$ ipython --no-banner

In [1]: import numpy as np

In [2]: import numpy.linalg as la

In [3]: np.set_printoptions(precision=2, suppress=True, linewidth=140)

In [4]: def tidy(a):
   ...:     return np.round(a, 2) + 0
   ...: 

In [5]: W0 = np.loadtxt("arr.csv", delimiter=",")

In [6]: tidy(W0)
Out[6]: 
array([[-0.08,  0.29,  0.39],
       [-0.08, -0.84, -0.32],
       [-0.98, -0.03,  0.13],
       [ 0.16, -0.45,  0.85]])

In [7]: A2 = np.c_[W0[:, :1] @ np.array([[6]]), np.array([5, 3, 3, 5])]

In [8]: tidy(A2)
Out[8]: 
array([[-0.47,  5.  ],
       [-0.47,  3.  ],
       [-5.89,  3.  ],
       [ 0.94,  5.  ]])

In [9]: tidy(la.norm(A2 - W0 @ la.lstsq(W0, A2)[0], axis=0))
Out[9]: array([0. , 4.1])

In [10]: hat = W0 @ la.solve(W0.T @ W0, W0.T)

In [11]: np.trace(hat)
Out[11]: np.float64(3.0)

In [12]: np.allclose(hat @ hat, hat)
Out[12]: True

In [13]: tidy(la.eigvalsh(hat))
Out[13]: array([0., 1., 1., 1.])

In [14]: tidy(hat)
Out[14]: 
array([[ 0.24, -0.36,  0.12,  0.19],
       [-0.36,  0.83,  0.06,  0.09],
       [ 0.12,  0.06,  0.98, -0.03],
       [ 0.19,  0.09, -0.03,  0.95]])

In [15]: left, sv, Vt = la.svd(hat)

In [16]: vecs = Vt[:(sv > 1e-8).sum()]

In [17]: rng = np.random.default_rng(9007)

In [18]: x0 = hat[3] + 2 * hat[1] + rng.integers(2) * np.eye(4)[2]

In [19]: tidy(x0)
Out[19]: array([-0.54,  1.74,  1.09,  1.14])

In [20]: np.allclose(vecs.T @ vecs @ x0, x0)
Out[20]: False

In [21]: tidy(vecs.T @ vecs)
Out[21]: 
array([[ 0.24, -0.36,  0.12,  0.19],
       [-0.36,  0.83,  0.06,  0.09],
       [ 0.12,  0.06,  0.98, -0.03],
       [ 0.19,  0.09, -0.03,  0.95]])

In [22]: Q, _ = la.qr(np.array([[-1.0, -0.4, 1.0], [0.3, -0.7, 0.7], [-1.5, 0.3, 0.3]]))

In [23]: w = np.array([-2, 1, 0])

In [24]: X = Q @ np.diag(w) @ Q.T

In [25]: tidy(X)
Out[25]: 
array([[-0.28,  0.63, -1.02],
       [ 0.63,  0.58,  0.1 ],
       [-1.02,  0.1 , -1.3 ]])

In [26]: rank = la.matrix_rank(X)

In [27]: rank
Out[27]: np.int64(2)

In [28]: N = la.svd(X)[2][rank:].T

In [29]: N.shape
Out[29]: (3, 1)

In [30]: tidy(N[:, 0] / N[np.abs(N[:, 0]).round(6).argmax(), 0])
Out[30]: array([ 1.  , -0.94, -0.85])

In [31]: la.matrix_rank(X.T @ X), la.matrix_rank(X @ X.T)
Out[31]: (np.int64(2), np.int64(2))

In [32]: tidy(N @ N.T)
Out[32]: 
array([[ 0.38, -0.36, -0.33],
       [-0.36,  0.34,  0.31],
       [-0.33,  0.31,  0.28]])

In [33]: [int(la.matrix_rank(X[:i])) for i in range(1, len(X) + 1)]
Out[33]: [1, 2, 2]
